>>> import numpy as np
>>> np.set_printoptions(precision=1, suppress=True, linewidth=200)
>>> theta = np.deg2rad(9)
>>> arr = np.eye(5)
>>> arr[np.ix_([4, 3], [4, 3])] = [[np.cos(theta), -np.sin(theta)], [np.sin(theta), np.cos(theta)]]
>>> arr
array([[ 1. ,  0. ,  0. ,  0. ,  0. ],
       [ 0. ,  1. ,  0. ,  0. ,  0. ],
       [ 0. ,  0. ,  1. ,  0. ,  0. ],
       [ 0. ,  0. ,  0. ,  1. ,  0.2],
       [ 0. ,  0. ,  0. , -0.2,  1. ]])
>>> # 4 blocks once reordered
>>> np.linalg.norm(arr, axis=0)
array([1., 1., 1., 1., 1.])
>>> np.linalg.pinv(arr)
array([[ 1. ,  0. ,  0. ,  0. ,  0. ],
       [ 0. ,  1. ,  0. ,  0. ,  0. ],
       [ 0. ,  0. ,  1. ,  0. ,  0. ],
       [ 0. ,  0. ,  0. ,  1. , -0.2],
       [ 0. ,  0. ,  0. ,  0.2,  1. ]])
>>> round(float(np.linalg.norm(arr, 2)), 1)
1.0
>>> round(np.linalg.norm(arr, "nuc"), 1)
np.float64(5.0)
>>> np.linalg.norm(arr, axis=0)
array([1., 1., 1., 1., 1.])
>>> np.round(np.linalg.norm(arr, 1), 1), round(float(np.linalg.norm(arr, np.inf)), 1)
(np.float64(1.1), 1.1)
>>> np.linalg.norm(arr, axis=1).argmax()
np.int64(0)
>>> np.linalg.norm(arr, axis=1)
array([1., 1., 1., 1., 1.])
>>> arr[3] @ arr[0]
np.float64(0.0)
>>> round(np.linalg.norm(arr[3] - arr[0]), 1)
np.float64(1.4)
>>> u = np.array([1, 9, -5, -9, -3])
>>> M2 = arr + np.outer(u, np.eye(5)[4])
>>> np.linalg.matrix_rank(np.linalg.inv(M2) - np.linalg.inv(arr), tol=1e-8)
np.int64(1)
>>> np.linalg.matrix_rank(M2 - arr)
np.int64(1)
>>> M2
array([[ 1. ,  0. ,  0. ,  0. ,  1. ],
       [ 0. ,  1. ,  0. ,  0. ,  9. ],
       [ 0. ,  0. ,  1. ,  0. , -5. ],
       [ 0. ,  0. ,  0. ,  1. , -8.8],
       [ 0. ,  0. ,  0. , -0.2, -2. ]])
>>> vec = np.array([-5, -1, 0, -1, 5])
>>> target = M2 @ vec
>>> target
array([  0. ,  44. , -25. , -45.2,  -9.9])
>>> np.linalg.solve(M2, target)
array([-5., -1.,  0., -1.,  5.])
>>> np.round(np.linalg.solve(M2.T, M2[3]), 1) + 0
array([0., 0., 0., 1., 0.])
>>> np.linalg.solve(M2, M2[:, 1])
array([ 0.,  1.,  0.,  0., -0.])
>>> M2 = np.linalg.inv(arr)
>>> np.round(np.linalg.cond(arr), 1)
np.float64(1.0)
>>> round(np.linalg.det(arr) * np.linalg.det(M2), 1)
np.float64(1.0)
>>> X = np.loadtxt("m.csv", delimiter=",")
>>> X
array([[ 1., -1.,  3.,  0., -3.],
       [ 0., -3., -1.,  3.,  1.],
       [ 0.,  0., -3., -2., -3.],
       [ 0.,  0.,  0.,  2.,  1.],
       [ 0.,  0.,  0.,  0., -2.]])
>>> # triangular: eigenvalues sit on the diagonal
>>> O, V = np.linalg.qr(X[:, :1])[0], np.linalg.qr(X[:, 1:])[0]
>>> sig = np.linalg.svd(O.T @ V, compute_uv=False)
>>> round(np.linalg.norm(O @ O.T - V @ V.T, 2), 1)
np.float64(1.0)
>>> np.degrees(np.arccos(sig.clip(0, 1)))
array([17.3])
>>> (sig > 0.9).sum()
np.int64(1)
>>> M2 = np.array([[-4, -4], [1, 3]])
>>> feats = np.kron(np.eye(2, dtype=int), M2)
>>> feats
array([[-4, -4,  0,  0],
       [ 1,  3,  0,  0],
       [ 0,  0, -4, -4],
       [ 0,  0,  1,  3]])
>>> # 2 blocks once reordered
>>> O, V = np.linalg.qr(feats[:, :3])[0], np.linalg.qr(feats[:, 3:])[0]
>>> sig = np.linalg.svd(O.T @ V, compute_uv=False)
>>> sig
array([0.9])
>>> round(float(np.linalg.norm(O @ O.T - V @ V.T, 2)), 1)
1.0
>>> (sig > 0.9).sum()
np.int64(1)
